$ python3 -q
>>> import numpy as np
>>> from numpy import linalg as LA
>>> np.set_printoptions(precision=1, suppress=True, linewidth=120)
>>> mat = np.load("sample0.npy")
>>> mat
array([[ 0.3, -1.5,  0.8],
       [ 2. , -1.9, -0.3],
       [ 2.2,  1.5,  2.2],
       [ 1. , -0.5, -0.1],
       [-1.9, -2. ,  0.7],
       [-2.3,  0.9, -0.8],
       [ 0.6,  0.7, -1.3],
       [-0.5,  5.5,  2.5],
       [ 0.9, -1.2,  1.9],
       [ 0.2, -0.9, -0.2],
       [-1.2, -0.1,  1.3],
       [-2.1,  0.8, -0.7],
       [-1.1, -0.3, -0.3],
       [-1. , -0.2,  0. ],
       [-0.8,  0.8,  1.7],
       [ 0.1,  0.2,  1.1],
       [ 0.9, -1.5, -0.8],
       [ 0.1, -0.5, -0.5],
       [-1.3, -1.1, -0.1],
       [-0.3, -0.2,  1.2],
       [-0.9,  0. ,  1.5],
       [ 0.4, -0.4, -0.2],
       [-0.4, -1.7,  0.3],
       [-0.2,  2.6, -1.3],
       [-1.1,  1.2,  0. ]])
>>> O, evecs = LA.qr(mat[:, :2])[0], LA.qr(mat[:, 2:])[0]
>>> sigma = LA.svd(O.T @ evecs, compute_uv=False)
>>> (sigma > 0.9).sum()
np.int64(0)
>>> sigma
array([0.2])
>>> M2 = np.array([[-1, 0, 1], [-1, 0, -1], [2, 0, 2]])
>>> np.einsum("ij->j", mat)
array([-6.4,  0.2,  8.6])
>>> np.vstack([mat, M2.T]).shape
(28, 3)
>>> M2 = np.c_[mat[:, :2] @ np.array([[2, 1], [2, 3]]), np.array([1, 1, -1, 1, -1, 1, 1, 1, 0, 1, 1, 2, 1, 0, -2, 0, 0, -2, 1, -1, 2, -1, -2, 0, 2])]
>>> M2
array([[-2.4, -4.2,  1. ],
       [ 0.2, -3.7,  1. ],
       [ 7.4,  6.7, -1. ],
       [ 1. , -0.5,  1. ],
       [-7.8, -7.9, -1. ],
       [-2.8,  0.4,  1. ],
       [ 2.6,  2.7,  1. ],
       [10. , 16. ,  1. ],
       [-0.6, -2.7,  0. ],
       [-1.4, -2.5,  1. ],
       [-2.6, -1.5,  1. ],
       [-2.6,  0.3,  2. ],
       [-2.8, -2. ,  1. ],
       [-2.4, -1.6,  0. ],
       [ 0. ,  1.6, -2. ],
       [ 0.6,  0.7,  0. ],
       [-1.2, -3.6,  0. ],
       [-0.8, -1.4, -2. ],
       [-4.8, -4.6,  1. ],
       [-1. , -0.9, -1. ],
       [-1.8, -0.9,  2. ],
       [ 0. , -0.8, -1. ],
       [-4.2, -5.5, -2. ],
       [ 4.8,  7.6,  0. ],
       [ 0.2,  2.5,  2. ]])
>>> LA.matrix_rank(M2)
np.int64(3)
>>> LA.matrix_rank(np.c_[mat, M2])
np.int64(4)
>>> Xs = (M2 - M2.mean(axis=0)) / M2.std(axis=0)
>>> np.argwhere(np.abs(Xs) > 2)
array([[2, 0],
       [4, 0],
       [7, 0],
       [7, 1]])
>>> b = LA.lstsq(np.delete(Xs, 2, axis=1), Xs[:, 2])[0]
>>> b
array([-0.5,  0.6])
>>> Z = mat[[20, 15]].astype(float)
>>> for _ in range(5):
...     lab = LA.norm(mat[:, None] - Z, axis=-1).argmin(axis=1)
...     Z = np.array([mat[lab == j].mean(axis=0) for j in range(2)])
... 
>>> lab
array([1, 1, 1, 1, 0, 0, 1, 1, 1, 1, 0, 0, 0, 0, 0, 1, 1, 1, 0, 1, 0, 1, 0, 1, 0])
>>> np.bincount(lab)
array([11, 14])
>>> np.round(Z[1] - Z[0], 1) + 0
array([1.8, 0.3, 0. ])
>>> E = np.load("w.npy")
>>> E
array([[ 1, -1, -3],
       [ 0,  1, -1],
       [ 0,  0, -3]])
>>> rng = np.random.default_rng(5732)
>>> M2 = E + rng.integers(-2, 3, (3, 1)) @ rng.integers(-2, 3, (1, 3))
>>> M2
array([[ 3,  1, -3],
       [-2, -1, -1],
       [-4, -4, -3]])
>>> np.round(LA.svd(M2 - E, compute_uv=False), 1) + 0
array([6.9, 0. , 0. ])
>>> lab = rng.permutation(3)
>>> lab
array([2, 1, 0])
>>> M2 = E[lab][:, lab]
>>> np.allclose(M2, E)
False
>>> np.sort(np.abs(LA.eigvals(M2)))
array([1., 1., 3.])
>>> np.trace(M2)
np.int64(-1)
>>> np.round(LA.det(M2), 1), round(LA.det(E[lab]), 1)
(np.float64(-3.0), np.float64(3.0))
>>> lab = mat[:, 0] > np.median(mat[:, 0])
>>> u = mat[lab].mean(axis=0) - mat[~lab].mean(axis=0)
>>> ((mat - mat.mean(axis=0)) @ u > 0).astype(int)
array([1, 1, 1, 1, 0, 0, 1, 0, 1, 1, 0, 0, 0, 0, 0, 1, 1, 1, 0, 0, 0, 1, 1, 0, 0])
>>> lab.astype(int)
array([1, 1, 1, 1, 0, 0, 1, 0, 1, 1, 0, 0, 0, 0, 0, 1, 1, 1, 0, 0, 0, 1, 0, 1, 0])
>>> u
array([ 1.9, -0.6, -0.5])
>>> J = np.load("data.npy")
>>> J
array([[ 1,  2,  4],
       [ 0,  5,  5],
       [ 0,  2, -2]])
>>> lab = rng.permutation(3)
>>> M2 = J[:, lab] * rng.choice([-1, 1], 3)
>>> M2
array([[-1,  4,  2],
       [ 0,  5,  5],
       [ 0, -2,  2]])
>>> Uu, _, Vh = LA.svd(J.T @ M2)
>>> lab
array([0, 2, 1])
>>> np.round(LA.lstsq(J, M2)[0], 1) + 0
array([[-1.,  0.,  0.],
       [ 0.,  0.,  1.],
       [ 0.,  1.,  0.]])
>>> u = np.array([3, 3, 0])
>>> M2 = J + np.outer(u, np.eye(3)[2])
>>> LA.matrix_rank(LA.inv(M2) - LA.inv(J), tol=1e-8)
np.int64(1)
>>> round(LA.det(M2) / LA.det(J), 1), np.round(1 + LA.solve(J, u)[2], 1)
(np.float64(1.3), np.float64(1.3))
>>> M2
array([[ 1.,  2.,  7.],
       [ 0.,  5.,  8.],
       [ 0.,  2., -2.]])
>>> (M2 + M2.T) / 2
array([[ 1. ,  1. ,  3.5],
       [ 1. ,  5. ,  5. ],
       [ 3.5,  5. , -2. ]])
>>> np.allclose(M2 @ M2.T, M2.T @ M2)
False
>>> np.trace(M2)
np.float64(4.0)
>>> np.allclose(M2, M2.T)
False
>>> (M2 - M2.T) / 2
array([[ 0. ,  1. ,  3.5],
       [-1. ,  0. ,  3. ],
       [-3.5, -3. ,  0. ]])
>>> M2 @ M2
array([[ 1., 26.,  9.],
       [ 0., 41., 24.],
       [ 0.,  6., 20.]])
>>> M2 = LA.inv(J)
>>> LA.inv(M2)
array([[ 1.,  2.,  4.],
       [ 0.,  5.,  5.],
       [-0.,  2., -2.]])
>>> (np.abs(M2) > 1e-9).astype(int)
array([[1, 1, 1],
       [0, 1, 1],
       [0, 1, 1]])
>>> round(float(LA.cond(J)), 1)
10.6
>>> round(float(LA.slogdet(J)[0]), 1)
-1.0
>>> A = np.load("test10.npy")
>>> A
array([[0, 0, 0, 1],
       [0, 0, 1, 1],
       [0, 1, 0, 0],
       [1, 1, 0, 0]])
>>> ev, evecs = LA.eig(A)
>>> ev
array([-1.6, -0.6,  1.6,  0.6])
>>> round(float(np.prod(ev)), 1)
1.0
>>> np.sort(LA.eigvals(LA.inv(A)))
array([-1.6, -0.6,  0.6,  1.6])
>>> u = np.array([-6, 5, 9, -1])
>>> M2 = A + np.outer(u, np.eye(4)[3])
>>> M2
array([[ 0.,  0.,  0., -5.],
       [ 0.,  0.,  1.,  6.],
       [ 0.,  1.,  0.,  9.],
       [ 1.,  1.,  0., -1.]])
>>> O = M2.astype(float).copy()
>>> for j in range(4):
...     O[:, j] -= O[:, :j] @ (O[:, :j].T @ O[:, j])
...     O[:, j] /= LA.norm(O[:, j])
... 
>>> O.T @ M2
array([[ 1.,  1.,  0., -1.],
       [ 0.,  1.,  0.,  9.],
       [ 0.,  0.,  1.,  6.],
       [ 0.,  0.,  0.,  5.]])
>>> O
array([[ 0.,  0.,  0., -1.],
       [ 0.,  0.,  1.,  0.],
       [ 0.,  1.,  0.,  0.],
       [ 1.,  0.,  0.,  0.]])
>>> M2 = np.array([[3, 2], [-1, 2]])
>>> K = np.tile(M2, (2, 2))
>>> K
array([[ 3,  2,  3,  2],
       [-1,  2, -1,  2],
       [ 3,  2,  3,  2],
       [-1,  2, -1,  2]])
>>> Uu, sigma, Vh = LA.svd(K)
>>> sigma.round(1) + 0
array([7.2, 4.4, 0. , 0. ])
>>> np.argmax(sigma[:-1] / (sigma[1:] + 1e-6)) + 1
np.int64(2)
>>> M2 = Uu[:, :2] @ np.diag(sigma[:2]) @ Vh[:2]
>>> LA.matrix_rank(K, rtol=0.05)
np.int64(2)
>>> np.round(LA.norm(K - M2, 2), 1), round(sigma[2], 1)
(np.float64(0.0), np.float64(0.0))
>>> np.round(np.abs(K - M2).max(), 1)
np.float64(0.0)
>>> round(LA.norm(K - M2) / LA.norm(K), 1)
np.float64(0.0)
